$ python3 -q
>>> import numpy as np
>>> np.set_printoptions(precision=1, suppress=True, linewidth=120)
>>> m1 = np.load("case11.npy")
>>> m1
array([[ -1.8,  -4.8,   9.3,  -1.7,   3. ,   7.2,   9.5],
       [ -4.7,  -7.7,   7.6,  -2.1,   3. ,   4.3,   8.9],
       [ -5.1,  -8.1,   5.3,  -4.1,   3. ,   3.9,   4.7],
       [ -3.2,  -6.2,   9.9,  -0.5,   3. ,   5.8,  12.1],
       [ -2.6,  -5.6,   7.8,  -2.8,   3. ,   6.4,   7.3],
       [ -1.3,  -4.3,  11. ,  -0.4,   3. ,   7.7,  12.2],
       [ -4.5,  -7.5,   7.7,  -2.1,   3. ,   4.5,   8.9],
       [ -0.6,  -3.6,  12.2,   0.5,   3. ,   8.4,  14. ],
       [ -3.7,  -6.7,   9.3,  -0.9,   3. ,   5.3,  11.2],
       [ -4.8,  -7.8,   6.3,  -3.2,   3. ,   4.2,   6.5],
       [ -7.4, -10.4,   6.5,  -1.8,   3. ,   1.6,   9.4],
       [ -4. ,  -7. ,   7.6,  -2.4,   3. ,   5. ,   8.1],
       [ -2.7,  -5.7,  10.8,   0.2,   3. ,   6.3,  13.4],
       [ -5. ,  -8. ,   5.9,  -3.6,   3. ,   4. ,   5.8],
       [ -4.4,  -7.4,   6.6,  -3.2,   3. ,   4.6,   6.7],
       [ -5.9,  -8.9,   7.3,  -1.8,   3. ,   3.1,   9.5],
       [ -5.7,  -8.7,   7.6,  -1.6,   3. ,   3.3,   9.8],
       [ -5.9,  -8.9,   6.8,  -2.3,   3. ,   3.1,   8.4],
       [ -1.2,  -4.2,  10.4,  -1. ,   3. ,   7.8,  10.9],
       [ -1.7,  -4.7,  10.6,  -0.6,   3. ,   7.3,  11.9],
       [ -5.6,  -8.6,   5.1,  -4.1,   3. ,   3.4,   4.8],
       [ -3.8,  -6.8,   8.2,  -1.9,   3. ,   5.2,   9.2]])
>>> Uu, s, Vh = np.linalg.svd(m1)
>>> vecs = Vh[:(s > 1e-8).sum()]
>>> rng = np.random.default_rng(323013)
>>> x0 = m1[1] + -2 * m1[14] + rng.integers(2) * np.eye(7)[5]
>>> x0
array([ 4.1,  7.1, -5.6,  4.3, -3. , -4.9, -4.5])
>>> np.diag(vecs.T @ vecs)
array([0.4, 0.6, 1. , 1. , 0.1, 0.9, 1. ])
>>> np.allclose(vecs.T @ vecs @ x0, x0)
True
>>> np.linalg.matrix_rank(np.vstack([m1, x0]))
np.int64(5)
>>> np.round(vecs.T @ vecs, 1) + 0
array([[ 0.4,  0.4,  0. ,  0. , -0.1,  0.2,  0. ],
       [ 0.4,  0.6,  0. ,  0. , -0.2, -0.1,  0. ],
       [ 0. ,  0. ,  1. ,  0. ,  0. ,  0. ,  0. ],
       [ 0. ,  0. ,  0. ,  1. ,  0. ,  0. ,  0. ],
       [-0.1, -0.2,  0. ,  0. ,  0.1,  0.2,  0. ],
       [ 0.2, -0.1,  0. ,  0. ,  0.2,  0.9,  0. ],
       [ 0. ,  0. ,  0. ,  0. ,  0. ,  0. ,  1. ]])
>>> cent = np.array([[9, -5, 7, 1, -3],
...     [-1, 3, 5, 3, -1],
...     [-2, -8, 3, -9, -9],
...     [-5, 3, 5, -1, 2],
...     [7, -9, 6, 8, -9]])
>>> K = (rng.random((24, 5)) < 0.25) @ cent
>>> K
array([[ -1,   3,   5,   3,  -1],
       [  0,   0,   0,   0,   0],
       [  4,  -2,  12,   0,  -1],
       [  0,   0,   0,   0,   0],
       [  0,   0,   0,   0,   0],
       [  0,   0,   0,   0,   0],
       [ 11, -11,  18,   8, -10],
       [ -6,   6,  10,   2,   1],
       [  0,   0,   0,   0,   0],
       [ -5,   3,   5,  -1,   2],
       [  9,  -5,   7,   1,  -3],
       [ -2,  -8,   3,  -9,  -9],
       [  0,   0,   0,   0,   0],
       [ -1,   3,   5,   3,  -1],
       [  5, -17,   9,  -1, -18],
       [ -7,  -5,   8, -10,  -7],
       [ -2,  -8,   3,  -9,  -9],
       [  0,   0,   0,   0,   0],
       [  0,   0,   0,   0,   0],
       [  7, -13,  10,  -8, -12],
       [  9,  -5,   7,   1,  -3],
       [  0,   0,   0,   0,   0],
       [ 16, -14,  13,   9, -12],
       [  0,   0,   0,   0,   0]])
>>> cent = K[[10, 2]].astype(float)
>>> for _ in range(6):
...     idx = np.linalg.norm(K[:, None] - cent, axis=-1).argmin(axis=1)
...     cent = np.array([K[idx == j].mean(axis=0) for j in range(2)])
... 
>>> idx
array([1, 0, 1, 0, 0, 0, 0, 1, 0, 1, 0, 0, 0, 1, 0, 1, 0, 0, 0, 0, 0, 0, 0, 0])
>>> np.abs(cent[1] - cent[0]).argmax()
np.int64(1)
>>> cent
array([[ 2.9, -4.5,  3.9, -0.4, -4.2],
       [-2.7,  1.3,  7.5, -0.5, -1.2]])
>>> cent[1] - cent[0]
array([-5.6,  5.8,  3.6, -0.1,  3.1])
>>> [round(float(x), 1) for x in np.linalg.svd(m1, compute_uv=False)[:3]]
[75.2, 18.3, 7.1]
>>> np.linalg.matrix_rank(m1, rtol=0.1)
np.int64(2)
>>> round(np.linalg.norm(m1, 2) / np.linalg.norm(m1), 1)
np.float64(1.0)
>>> cen = K - K.mean(axis=0)
>>> vecs = np.linalg.svd(cen)[2][:4]
>>> other = cen - cen @ vecs.T @ vecs
>>> (cen @ vecs.T).std(axis=0)
array([9.3, 5.8, 3.6, 2. ])
>>> cen = (K - K.mean(axis=0)) / K.std(axis=0)
>>> np.argwhere(np.abs(cen) > 2)
array([[ 6,  2],
       [14,  1],
       [14,  4],
       [15,  3],
       [22,  0],
       [22,  3]])
>>> coef = np.linalg.lstsq(np.delete(cen, 1, axis=1), cen[:, 1])[0]
>>> coef
array([-0.4,  0.1,  0.2,  0.8])
>>> np.abs(coef).argmax()
np.int64(3)
>>> x0 = np.array([-9, -4, -7, -5, -3])
>>> target = K @ x0
>>> np.linalg.lstsq(K, target)[0]
array([-9., -4., -7., -5., -3.])
>>> target
array([ -50,    0, -109,    0,    0,    0, -191,  -53,    0,   -3, -106,  101,    0,  -50,   19,   98,  101,    0,
          0,   -5, -106,    0, -188,    0])
>>> target = target + 0.3 * rng.normal(size=24)
>>> target.round(1) + 0
array([ -50.2,    0.4, -109.3,    0.1,   -0.1,    0.3, -191.1,  -52.9,    0.5,   -3. , -105.9,  100.9,    0.2,  -49.9,
         18.7,   98. ,  100.8,    0. ,   -0.1,   -4.5, -106.2,    0.2, -188.5,   -0.4])
>>> coef, *_ = np.linalg.lstsq(K, target)
>>> round(np.linalg.norm(target - K @ coef), 1)
np.float64(1.1)
>>> np.round(K.T @ (target - K @ coef), 1) + 0
array([0., 0., 0., 0., 0.])
>>> [round(float(np.linalg.norm(np.linalg.solve(K.T @ K + lam * np.eye(5), K.T @ target))), 2) for lam in (0, 1, 10, 100)]
[13.4, 13.33, 12.92, 11.17]
>>> coef.round()
array([-9., -4., -7., -5., -3.])
